% python3 -q
>>> import numpy as np
>>> from numpy import linalg as LA
>>> np.set_printoptions(precision=4, suppress=True, linewidth=140, legacy="1.25")
>>> mat = np.array([[0, -2, 2, -1, -2],
...     [0, 0, -3, -3, 0],
...     [0, 0, 0, 0, 0],
...     [0, 0, 0, 0, 0],
...     [0, 0, 0, 0, 0]])
>>> T = np.stack([mat, 2 * mat, mat[::-1]])
>>> T.sum(axis=0)
array([[ 0, -6,  6, -3, -6],
       [ 0,  0, -9, -9,  0],
       [ 0,  0,  0,  0,  0],
       [ 0,  0, -3, -3,  0],
       [ 0, -2,  2, -1, -2]])
>>> LA.det(T)
array([0., 0., 0.])
>>> LA.norm(T, axis=(1, 2))
array([ 5.5678, 11.1355,  5.5678])
>>> np.einsum("bij,cij->bc", T, T)
array([[ 31,  62,   0],
       [ 62, 124,   0],
       [  0,   0,  31]])
>>> (T @ mat.T).shape
(3, 5, 5)
>>> T.shape
(3, 5, 5)
>>> t = np.radians(60)
>>> R = np.eye(5)
>>> R[4, 4] = R[3, 3] = np.cos(t)
>>> R[4, 3], R[3, 4] = -np.sin(t), np.sin(t)
>>> R
array([[ 1.   ,  0.   ,  0.   ,  0.   ,  0.   ],
       [ 0.   ,  1.   ,  0.   ,  0.   ,  0.   ],
       [ 0.   ,  0.   ,  1.   ,  0.   ,  0.   ],
       [ 0.   ,  0.   ,  0.   ,  0.5  ,  0.866],
       [ 0.   ,  0.   ,  0.   , -0.866,  0.5  ]])
>>> A2 = mat @ R.T
>>> A2
array([[ 0.    , -2.    ,  2.    , -2.2321, -0.134 ],
       [ 0.    ,  0.    , -3.    , -1.5   ,  2.5981],
       [ 0.    ,  0.    ,  0.    ,  0.    ,  0.    ],
       [ 0.    ,  0.    ,  0.    ,  0.    ,  0.    ],
       [ 0.    ,  0.    ,  0.    ,  0.    ,  0.    ]])
>>> np.abs(A2 - mat).max(axis=0)
array([0.    , 0.    , 0.    , 1.5   , 2.5981])
>>> J = np.array([[1, 1, 1, 1, 1, 1, 1, 1],
...     [1, 1, -1, -1, 1, 1, -1, -1],
...     [1, -1, -1, 1, 1, -1, -1, 1],
...     [1, 1, -1, -1, -1, -1, 1, 1],
...     [1, -1, 1, -1, 1, -1, 1, -1],
...     [1, -1, 1, -1, -1, 1, -1, 1]])
>>> J
array([[ 1,  1,  1,  1,  1,  1,  1,  1],
       [ 1,  1, -1, -1,  1,  1, -1, -1],
       [ 1, -1, -1,  1,  1, -1, -1,  1],
       [ 1,  1, -1, -1, -1, -1,  1,  1],
       [ 1, -1,  1, -1,  1, -1,  1, -1],
       [ 1, -1,  1, -1, -1,  1, -1,  1]])
>>> J @ J
Traceback (most recent call last):
  File "<python-input-21>", line 1, in <module>
    J @ J
    ~~^~~
ValueError: matmul: Input operand 1 has a mismatch in its core dimension 0, with gufunc signature (n?,k),(k,m?)->(n?,m?) (size 6 is different from 8)
>>> gram = J.T @ J
>>> np.allclose(gram, gram.T)
True
>>> np.diag(gram)
array([6, 6, 6, 6, 6, 6, 6, 6])
>>> LA.matrix_rank(gram)
6
>>> np.trace(gram), (J ** 2).sum()
(48, 48)
>>> print(LA.svd(J, compute_uv=False) ** 2)
[8. 8. 8. 8. 8. 8.]
>>> gram
array([[ 6,  0,  0, -2,  2,  0,  0,  2],
       [ 0,  6, -2,  0,  0,  2,  2,  0],
       [ 0, -2,  6,  0,  0,  2,  2,  0],
       [-2,  0,  0,  6,  2,  0,  0,  2],
       [ 2,  0,  0,  2,  6,  0,  0, -2],
       [ 0,  2,  2,  0,  0,  6, -2,  0],
       [ 0,  2,  2,  0,  0, -2,  6,  0],
       [ 2,  0,  0,  2, -2,  0,  0,  6]])
>>> round(float(LA.norm(J[2], 1)), 4), round(float(LA.norm(J[2], np.inf)), 4)
(8.0, 1.0)
>>> print(np.round(LA.norm(J, "nuc"), 4))
16.9706
>>> round(LA.norm(J[2] - J[5]), 4)
4.0
>>> round(float(LA.norm(J, 2)), 4)
2.8284
>>> print(LA.norm(J, axis=1))
[2.8284 2.8284 2.8284 2.8284 2.8284 2.8284]
>>> def softmax(z):
...     e = np.exp(z - z.max(axis=-1, keepdims=True))
...     return e / e.sum(axis=-1, keepdims=True)
... 
>>> softmax(J).sum(axis=1)
array([1., 1., 1., 1., 1., 1.])
>>> att = J @ J.T / np.sqrt(8)
>>> softmax(att)[3] @ J
array([ 1.    ,  0.7263, -0.7263, -0.8175, -0.635 , -0.7263,  0.7263,  0.8175])
>>> softmax(att)
array([[0.7719, 0.0456, 0.0456, 0.0456, 0.0456, 0.0456],
       [0.0456, 0.7719, 0.0456, 0.0456, 0.0456, 0.0456],
       [0.0456, 0.0456, 0.7719, 0.0456, 0.0456, 0.0456],
       [0.0456, 0.0456, 0.0456, 0.7719, 0.0456, 0.0456],
       [0.0456, 0.0456, 0.0456, 0.0456, 0.7719, 0.0456],
       [0.0456, 0.0456, 0.0456, 0.0456, 0.0456, 0.7719]])
>>> vec = np.array([1, 3, 0, 3, 0, 1, 1, 2])
>>> h1 = np.maximum(J @ vec, 0)
>>> np.tanh(J @ vec)
array([ 1.    , -0.7616,  0.7616,  0.9951, -1.    , -0.9951])
>>> np.flatnonzero(h1 > 1e-9)
array([0, 2, 3])
>>> J.T @ h1
array([15, 13,  7,  9,  9,  7, 13, 15])
>>> M = np.load("data.npy")
>>> M
array([[ 0.9806,  0.1359,  0.0583, -0.0583, -0.0583, -0.0971,  0.0194],
       [ 0.1359,  0.0485, -0.4078,  0.4078,  0.4078,  0.6796, -0.1359],
       [ 0.0583, -0.4078,  0.8252,  0.1748,  0.1748,  0.2913, -0.0583],
       [-0.0583,  0.4078,  0.1748,  0.8252, -0.1748, -0.2913,  0.0583],
       [-0.0583,  0.4078,  0.1748, -0.1748,  0.8252, -0.2913,  0.0583],
       [-0.0971,  0.6796,  0.2913, -0.2913, -0.2913,  0.5146,  0.0971],
       [ 0.0194, -0.1359, -0.0583,  0.0583,  0.0583,  0.0971,  0.9806]])
>>> A2 = M / np.sqrt((M ** 2).mean(axis=1, keepdims=True))
>>> LA.matrix_rank(A2) == LA.matrix_rank(M)
True
>>> print(LA.svd(M, compute_uv=False))
[1. 1. 1. 1. 1. 1. 1.]
>>> np.round(M @ M.T, 4) + 0
array([[1., 0., 0., 0., 0., 0., 0.],
       [0., 1., 0., 0., 0., 0., 0.],
       [0., 0., 1., 0., 0., 0., 0.],
       [0., 0., 0., 1., 0., 0., 0.],
       [0., 0., 0., 0., 1., 0., 0.],
       [0., 0., 0., 0., 0., 1., 0.],
       [0., 0., 0., 0., 0., 0., 1.]])
>>> np.round(M.T @ M, 4) + 0
array([[1., 0., 0., 0., 0., 0., 0.],
       [0., 1., 0., 0., 0., 0., 0.],
       [0., 0., 1., 0., 0., 0., 0.],
       [0., 0., 0., 1., 0., 0., 0.],
       [0., 0., 0., 0., 1., 0., 0.],
       [0., 0., 0., 0., 0., 1., 0.],
       [0., 0., 0., 0., 0., 0., 1.]])
>>> LA.pinv(M)
array([[ 0.9806,  0.1359,  0.0583, -0.0583, -0.0583, -0.0971,  0.0194],
       [ 0.1359,  0.0485, -0.4078,  0.4078,  0.4078,  0.6796, -0.1359],
       [ 0.0583, -0.4078,  0.8252,  0.1748,  0.1748,  0.2913, -0.0583],
       [-0.0583,  0.4078,  0.1748,  0.8252, -0.1748, -0.2913,  0.0583],
       [-0.0583,  0.4078,  0.1748, -0.1748,  0.8252, -0.2913,  0.0583],
       [-0.0971,  0.6796,  0.2913, -0.2913, -0.2913,  0.5146,  0.0971],
       [ 0.0194, -0.1359, -0.0583,  0.0583,  0.0583,  0.0971,  0.9806]])
>>> round(float(M[:, 0] @ M[:, 5]), 4)
-0.0
>>> w, V = LA.eigh(M)
>>> vec = np.array([-2, 0, 3, 1, 3, 0, 1])
>>> np.round(np.abs(M).sum(axis=1).max(), 4), np.round(np.abs(w).max(), 4)
(2.2621, 1.0)
>>> LA.eigvalsh(M[1:, 1:])
array([-0.9806,  1.    ,  1.    ,  1.    ,  1.    ,  1.    ])
>>> print(vec @ M @ vec / (vec @ vec), round(float(w[0]), 4), np.round(w[-1], 4))
1.0 -1.0 1.0
>>> np.round(V * np.abs(w) @ V.T, 4) + 0
array([[1., 0., 0., 0., 0., 0., 0.],
       [0., 1., 0., 0., 0., 0., 0.],
       [0., 0., 1., 0., 0., 0., 0.],
       [0., 0., 0., 1., 0., 0., 0.],
       [0., 0., 0., 0., 1., 0., 0.],
       [0., 0., 0., 0., 0., 1., 0.],
       [0., 0., 0., 0., 0., 0., 1.]])
>>> w, V = LA.eigh(M)
>>> w
array([-1.,  1.,  1.,  1.,  1.,  1.,  1.])
>>> (w > 1e-8).sum(), (w < -1e-8).sum()
(6, 1)
>>> V @ np.diag(w) @ V.T
array([[ 0.9806,  0.1359,  0.0583, -0.0583, -0.0583, -0.0971,  0.0194],
       [ 0.1359,  0.0485, -0.4078,  0.4078,  0.4078,  0.6796, -0.1359],
       [ 0.0583, -0.4078,  0.8252,  0.1748,  0.1748,  0.2913, -0.0583],
       [-0.0583,  0.4078,  0.1748,  0.8252, -0.1748, -0.2913,  0.0583],
       [-0.0583,  0.4078,  0.1748, -0.1748,  0.8252, -0.2913,  0.0583],
       [-0.0971,  0.6796,  0.2913, -0.2913, -0.2913,  0.5146,  0.0971],
       [ 0.0194, -0.1359, -0.0583,  0.0583,  0.0583,  0.0971,  0.9806]])
>>> arr = np.load("block17.npy")
>>> arr
array([[-2.6427, -2.1089,  0.2043, -1.438 ],
       [-1.9629, -2.1587,  0.286 , -1.1597],
       [-1.8299, -2.1678,  0.2999, -1.1055],
       [-0.1007, -2.2495,  0.3797, -0.4142],
       [ 0.3824, -2.2406,  0.3375, -0.2277],
       [ 0.6657, -2.2117,  0.2762, -0.1208],
       [ 0.9886, -1.933 , -0.0628, -0.0037],
       [ 0.9761, -1.8994, -0.0913, -0.0077],
       [ 0.8478, -1.6929, -0.2314, -0.0457],
       [ 0.3778, -1.0788, -0.3849, -0.1416],
       [ 0.1265, -0.618 , -0.3075, -0.1345],
       [ 0.0713, -0.4632, -0.2509, -0.1143],
       [ 0.0679, -0.4522, -0.2464, -0.1125],
       [ 0.0095,  0.1689,  0.1199,  0.0616],
       [ 0.0717,  0.4644,  0.3636,  0.1943],
       [ 0.1505,  0.6733,  0.5608,  0.307 ],
       [ 0.1923,  0.7617,  0.6501,  0.3593],
       [ 0.3893,  1.086 ,  1.0075,  0.5744],
       [ 1.9407,  2.454 ,  2.9792,  1.8629],
       [ 1.9491,  2.4595,  2.9884,  1.8692],
       [ 2.9947,  3.0669,  4.083 ,  2.6278],
       [ 3.102 ,  3.1231,  4.1907,  2.7036],
       [ 5.4326,  4.1768,  6.3938,  4.2872],
       [ 7.8867,  5.0776,  8.5424,  5.8787],
       [17.2994,  7.7079, 16.0725, 11.6759],
       [19.6022,  8.2438, 17.8183, 13.0533],
       [20.1372,  8.3644, 18.2202, 13.3718],
       [26.7304,  9.7507, 23.0807, 17.2584]])
>>> rank = LA.matrix_rank(arr)
>>> rank
3
>>> ns = LA.svd(arr)[2][rank:].T
>>> np.allclose(arr @ ns, 0)
True
>>> ns.shape
(4, 1)
>>> [int(LA.matrix_rank(np.delete(arr, i, axis=0))) for i in range(28)]
[3, 3, 3, 3, 3, 3, 3, 3, 3, 3, 3, 3, 3, 3, 3, 3, 3, 3, 3, 3, 3, 3, 3, 3, 3, 3, 3, 3]
>>> print(LA.matrix_rank(arr.T @ arr), LA.matrix_rank(arr @ arr.T))
3 3
>>> ns @ ns.T
array([[ 0.129 ,  0.0645,  0.0645, -0.3226],
       [ 0.0645,  0.0323,  0.0323, -0.1613],
       [ 0.0645,  0.0323,  0.0323, -0.1613],
       [-0.3226, -0.1613, -0.1613,  0.8065]])
>>> print([round(float(x), 4) for x in LA.svd(mat, compute_uv=False)[:3]])
[4.4051, 3.4051, 0.0]
>>> LA.cond(mat) > 100
True
>>> np.round(LA.norm(mat, 2) / LA.norm(mat), 4)
0.7912
>>> print(np.abs(J).max())
1
>>> np.round(LA.norm(J), 4)
6.9282
>>> J[:, 8]
Traceback (most recent call last):
  File "<python-input-78>", line 1, in <module>
    J[:, 8]
    ~^^^^^^
IndexError: index 8 is out of bounds for axis 1 with size 8
>>> np.diff(J, axis=0)
array([[ 0,  0, -2, -2,  0,  0, -2, -2],
       [ 0, -2,  0,  2,  0, -2,  0,  2],
       [ 0,  2,  0, -2, -2,  0,  2,  0],
       [ 0, -2,  2,  0,  2,  0,  0, -2],
       [ 0,  0,  0,  0, -2,  2, -2,  2]])
>>> J.shape
(6, 8)
>>> print(J.sum(axis=0))
[ 6  0  0 -2  2  0  0  2]
